$ python -q
>>> import numpy as np
>>> np.set_printoptions(precision=3, suppress=True, linewidth=100, floatmode="fixed")
>>> rnd = lambda a: np.round(a, 3) + 0
>>> feats = np.array([[-4, 4, 1], [3, 11, 8], [-5, 3, 0]])
>>> # rows and columns are dependent
>>> r = np.linalg.matrix_rank(feats)
>>> r
np.int64(2)
>>> null = np.linalg.svd(feats)[2][r:].T
>>> [int(np.linalg.matrix_rank(np.delete(feats, i, axis=0))) for i in range(3)]
[2, 2, 2]
>>> rnd(null[:, 0] / null[np.abs(null[:, 0]).round(6).argmax(), 0])
array([-0.375, -0.625,  1.000])
>>> np.linalg.matrix_rank(feats.T @ feats), np.linalg.matrix_rank(feats @ feats.T)
(np.int64(2), np.int64(2))
>>> rnd(feats @ null)
array([[0.000],
       [0.000],
       [0.000]])
>>> Uu, s, VT = np.linalg.svd(feats, full_matrices=False)
>>> rnd(np.abs(VT[0]))
array([0.081, 0.831, 0.550])
>>> rnd(np.sqrt((s ** 2).sum())), rnd(np.linalg.norm(feats))
(np.float64(16.155), np.float64(16.155))
>>> np.abs(Uu[:, 0]).round(6).argmax()
np.int64(1)
>>> rnd(s / s[0])
array([1.000, 0.511, 0.000])
>>> K = np.load("run4.npy")
>>> K
array([[0.000, 0.000, 0.000, 2.000],
       [0.000, 0.000, 0.000, 2.000],
       [0.000, 0.000, 0.000, 2.000],
       [2.000, 2.000, 2.000, 0.000]])
>>> rnd(np.linalg.eigvalsh(K).min())
np.float64(-3.464)
>>> [round(float(np.linalg.det(K[:i, :i])), 2) + 0 for i in range(1, 5)]
[0.0, 0.0, 0.0, 0.0]
>>> w, V = np.linalg.eigvalsh(K)
Traceback (most recent call last):
  File "<python-input-21>", line 1, in <module>
    w, V = np.linalg.eigvalsh(K)
    ^^^^
ValueError: too many values to unpack (expected 2)
>>> w, V = np.linalg.eigh(K)
>>> rnd(np.linalg.svd(K, compute_uv=False))
array([3.464, 3.464, 0.000, 0.000])
>>> np.unique(w.round(6) + 0, return_counts=True)[1]
array([1, 2, 1])
>>> rnd(w.sum()), np.trace(K)
(np.float64(0.0), np.float64(0.0))
>>> G = K.T @ K
>>> rnd(np.linalg.eigvalsh(G)[::-1])
array([12.000, 12.000,  0.000,  0.000])
>>> (K @ K.T).shape
(4, 4)
>>> rnd(np.linalg.svd(K, compute_uv=False) ** 2)
array([12.000, 12.000,  0.000,  0.000])
>>> r = np.linalg.matrix_rank(K)
>>> r
np.int64(2)
>>> null = np.linalg.svd(K)[2][r:].T
>>> rnd(K @ null)
array([[0.000, 0.000],
       [0.000, 0.000],
       [0.000, 0.000],
       [0.000, 0.000]])
>>> rnd(null @ null.T)
array([[ 0.667, -0.333, -0.333,  0.000],
       [-0.333,  0.667, -0.333,  0.000],
       [-0.333, -0.333,  0.667,  0.000],
       [ 0.000,  0.000,  0.000,  0.000]])
>>> [int(np.linalg.matrix_rank(K[:i])) for i in range(1, len(K) + 1)]
[1, 1, 1, 2]
>>> arr = np.load("arr.npy")
>>> arr
array([[4, 1, 4, 4],
       [4, 4, 1, 4],
       [4, 4, 4, 1],
       [1, 4, 4, 4]])
>>> rng = np.random.default_rng(3862)
>>> labels = rng.permutation(4)
>>> B = arr[:, labels] * rng.choice([-1, 1], 4)
>>> B
array([[-4, -1, -4, -4],
       [-4, -4, -4, -1],
       [-4, -4, -1, -4],
       [-1, -4, -4, -4]])
>>> Uu, _, VT = np.linalg.svd(arr.T @ B)
>>> rnd(Uu @ VT)
array([[-1.000,  0.000,  0.000,  0.000],
       [ 0.000, -1.000,  0.000,  0.000],
       [ 0.000,  0.000,  0.000, -1.000],
       [ 0.000,  0.000, -1.000,  0.000]])
>>> rnd(np.linalg.lstsq(arr, B)[0])
array([[-1.000,  0.000,  0.000,  0.000],
       [ 0.000, -1.000,  0.000,  0.000],
       [ 0.000,  0.000,  0.000, -1.000],
       [ 0.000,  0.000, -1.000,  0.000]])
>>> O, R = np.linalg.qr(arr)
>>> rnd(R)
array([[-7.000, -5.714, -5.714, -5.714],
       [ 0.000, -4.043, -1.817, -1.817],
       [ 0.000,  0.000, -3.612, -1.120],
       [ 0.000,  0.000,  0.000,  3.434]])
>>> rnd(abs(R[0, 0])), rnd(np.linalg.norm(arr[:, 0]))
(np.float64(7.0), np.float64(7.0))
>>> rnd(np.abs(np.diag(R)))
array([7.000, 4.043, 3.612, 3.434])
>>> np.allclose(R.T @ R, arr.T @ arr)
True
>>> hat = np.triu(np.array([[-2, 2, -1, 0], [-1, 0, -2, 1], [0, 1, 2, 2], [-2, 1, -2, 1]]), 1) + np.eye(4)
>>> B = hat @ arr @ np.linalg.inv(hat)
>>> rnd(np.poly(B))
array([   1.000,  -16.000,   48.000, -144.000,  351.000])
>>> np.linalg.matrix_rank(B)
np.int64(4)
>>> np.trace(B), np.trace(arr)
(np.float64(16.0), np.int64(16))
>>> hat @ arr - arr @ hat
array([[  4.000,  -4.000,   4.000,  -2.000],
       [ -7.000, -12.000,   8.000,  -4.000],
       [  2.000,   0.000,  20.000,  -4.000],
       [  0.000,  -2.000,   9.000, -12.000]])
>>> arr.reshape(2, -1)
array([[4, 1, 4, 4, 4, 4, 1, 4],
       [4, 4, 4, 1, 1, 4, 4, 4]])
>>> t3 = arr.reshape(4, 2, -1)
>>> t3.transpose(1, 0, 2)
array([[[4, 1],
        [4, 4],
        [4, 4],
        [1, 4]],

       [[4, 4],
        [1, 4],
        [4, 1],
        [4, 4]]])
>>> np.einsum("ihd,ihd->ih", t3, t3)
array([[17, 32],
       [32, 17],
       [32, 17],
       [17, 32]])
>>> np.einsum("ihd,jhd->hij", t3, t3).shape
(2, 4, 4)
>>> t3[:, 0]
array([[4, 1],
       [4, 4],
       [4, 4],
       [1, 4]])
>>> A = np.load("case10.npy")
>>> A
array([[0, 1],
       [1, 0]])
>>> B = arr + rng.integers(-2, 3, (4, 1)) @ rng.integers(-2, 3, (1, 4))
>>> B
array([[ 4,  1,  4,  4],
       [ 4,  4,  1,  4],
       [ 2,  5,  5,  2],
       [-1,  5,  5,  5]])
>>> np.abs(B - arr).sum(axis=1)
array([0, 0, 5, 5])
>>> np.linalg.matrix_rank(B - arr, tol=1e-8)
np.int64(1)
>>> w, V = np.linalg.eig(A)
>>> rnd(np.sort(np.linalg.eigvals(A @ A)))
array([1.000, 1.000])
>>> w
array([ 1.000, -1.000])
>>> rnd(np.sort(np.linalg.eigvals(np.linalg.inv(A))))
array([-1.000,  1.000])
>>> mat = np.load("w.npy")
>>> mat
array([[ 0, -3,  3],
       [ 0,  0, -9],
       [ 0,  0,  0]])
>>> # column 2 is much longer than the rest
>>> rnd(np.sort(np.linalg.eigvals(mat)))
array([0.000, 0.000, 0.000])
>>> [int(np.linalg.matrix_rank(np.linalg.matrix_power(mat, p))) for p in range(1, 4)]
[2, 1, 0]
>>> np.linalg.matrix_rank(mat - mat[0, 0] * np.eye(3))
np.int64(2)
>>> rnd(np.linalg.det(mat))
np.float64(0.0)
>>> np.linalg.determinant(mat)
Traceback (most recent call last):
  File "<python-input-79>", line 1, in <module>
    np.linalg.determinant(mat)
    ^^^^^^^^^^^^^^^^^^^^^
AttributeError: module 'numpy.linalg' has no attribute 'determinant'
>>> np.linalg.matrix_power(mat, 4)
array([[0, 0, 0],
       [0, 0, 0],
       [0, 0, 0]])
>>> mat @ mat
array([[ 0,  0, 27],
       [ 0,  0,  0],
       [ 0,  0,  0]])
>>> (mat + mat.T) / 2
array([[ 0.000, -1.500,  1.500],
       [-1.500,  0.000, -4.500],
       [ 1.500, -4.500,  0.000]])
>>> rnd(np.sort(np.abs(np.linalg.eigvals(mat))))
array([0.000, 0.000, 0.000])
>>> np.allclose(mat, mat.T)
False
>>> B = np.array([[-7, -6], [8, 2]])
>>> W2 = np.kron(B, mat)
>>> np.linalg.matrix_rank(W2)
np.int64(4)
>>> W2
array([[  0,  21, -21,   0,  18, -18],
       [  0,   0,  63,   0,   0,  54],
       [  0,   0,   0,   0,   0,   0],
       [  0, -24,  24,   0,  -6,   6],
       [  0,   0, -72,   0,   0, -18],
       [  0,   0,   0,   0,   0,   0]])
>>> M = np.array([[1.2, 0.6, -0.8, -0.9], [0.0, -0.7, 0.8, 0.5], [-2.0, 0.5, 0.4, 0.0]])
>>> M
array([[ 1.200,  0.600, -0.800, -0.900],
       [ 0.000, -0.700,  0.800,  0.500],
       [-2.000,  0.500,  0.400,  0.000]])
>>> theta = np.radians(120)
>>> R = np.eye(4)
>>> R[0, 0] = R[1, 1] = np.cos(theta)
>>> R[0, 1], R[1, 0] = -np.sin(theta), np.sin(theta)
>>> rnd(R)
array([[-0.500, -0.866,  0.000,  0.000],
       [ 0.866, -0.500,  0.000,  0.000],
       [ 0.000,  0.000,  1.000,  0.000],
       [ 0.000,  0.000,  0.000,  1.000]])
>>> B = M @ R.T
>>> rnd(np.linalg.det(R)), rnd(np.trace(R))
(np.float64(1.0), np.float64(1.0))
>>> np.allclose(M @ M.T, B @ B.T)
True
>>> rnd(np.linalg.det(R))
np.float64(1.0)
>>> (np.linalg.matrix_power((R != 0) + (R.T != 0) + np.eye(4), 4) > 0).astype(int)
array([[1, 1, 0, 0],
       [1, 1, 0, 0],
       [0, 0, 1, 0],
       [0, 0, 0, 1]])
>>> rnd(R @ R)
array([[-0.500,  0.866,  0.000,  0.000],
       [-0.866, -0.500,  0.000,  0.000],
       [ 0.000,  0.000,  1.000,  0.000],
       [ 0.000,  0.000,  0.000,  1.000]])
>>> (R != 0).astype(int)
array([[1, 1, 0, 0],
       [1, 1, 0, 0],
       [0, 0, 1, 0],
       [0, 0, 0, 1]])
>>> B = M + rng.integers(-2, 3, (3, 2)) @ rng.integers(-2, 3, (2, 4))
>>> rnd(B)
array([[ 3.200, -1.400,  7.200, -6.900],
       [ 0.000,  0.300,  2.800, -1.500],
       [-2.000,  0.500,  0.400,  0.000]])
>>> np.linalg.matrix_rank(B - M, tol=1e-8)
np.int64(2)
>>> rnd(B - M)
array([[ 2.000, -2.000,  8.000, -6.000],
       [ 0.000,  1.000,  2.000, -2.000],
       [ 0.000,  0.000,  0.000,  0.000]])
>>> f = np.array([0, 2, 1])
>>> np.convolve(M[2], f)
array([ 0.000, -4.000, -1.000,  1.300,  0.400,  0.000])
>>> rnd(np.array([np.convolve(row, f, "same") for row in M]))
array([[ 2.400,  2.400, -1.000, -2.600],
       [ 0.000, -1.400,  0.900,  1.800],
       [-4.000, -1.000,  1.300,  0.400]])
>>> M.reshape(2, -1)
array([[ 1.200,  0.600, -0.800, -0.900,  0.000, -0.700],
       [ 0.800,  0.500, -2.000,  0.500,  0.400,  0.000]])
>>> M.reshape(-1, 2)
array([[ 1.200,  0.600],
       [-0.800, -0.900],
       [ 0.000, -0.700],
       [ 0.800,  0.500],
       [-2.000,  0.500],
       [ 0.400,  0.000]])
>>> t3 = M.reshape(3, 2, -1)
>>> t3[:, 0]
array([[ 1.200,  0.600],
       [ 0.000, -0.700],
       [-2.000,  0.500]])
>>> rnd(np.einsum("ihd,ihd->ih", t3, t3))
array([[1.800, 1.450],
       [0.490, 0.890],
       [4.250, 0.160]])
>>> data = np.loadtxt("x.csv", delimiter=",")
>>> data
array([[ 3.000,  3.000,  2.000],
       [-1.000, -3.000,  2.000],
       [ 1.000,  0.000, -1.000]])
>>> f = np.array([1, 3, 3])
>>> B = data + np.outer(f, np.eye(3)[2])
>>> np.linalg.matrix_rank(B - data)
np.int64(1)
>>> rnd(np.linalg.det(B) / np.linalg.det(data)), rnd(1 + np.linalg.solve(data, f)[2])
(np.float64(0.667), np.float64(0.667))
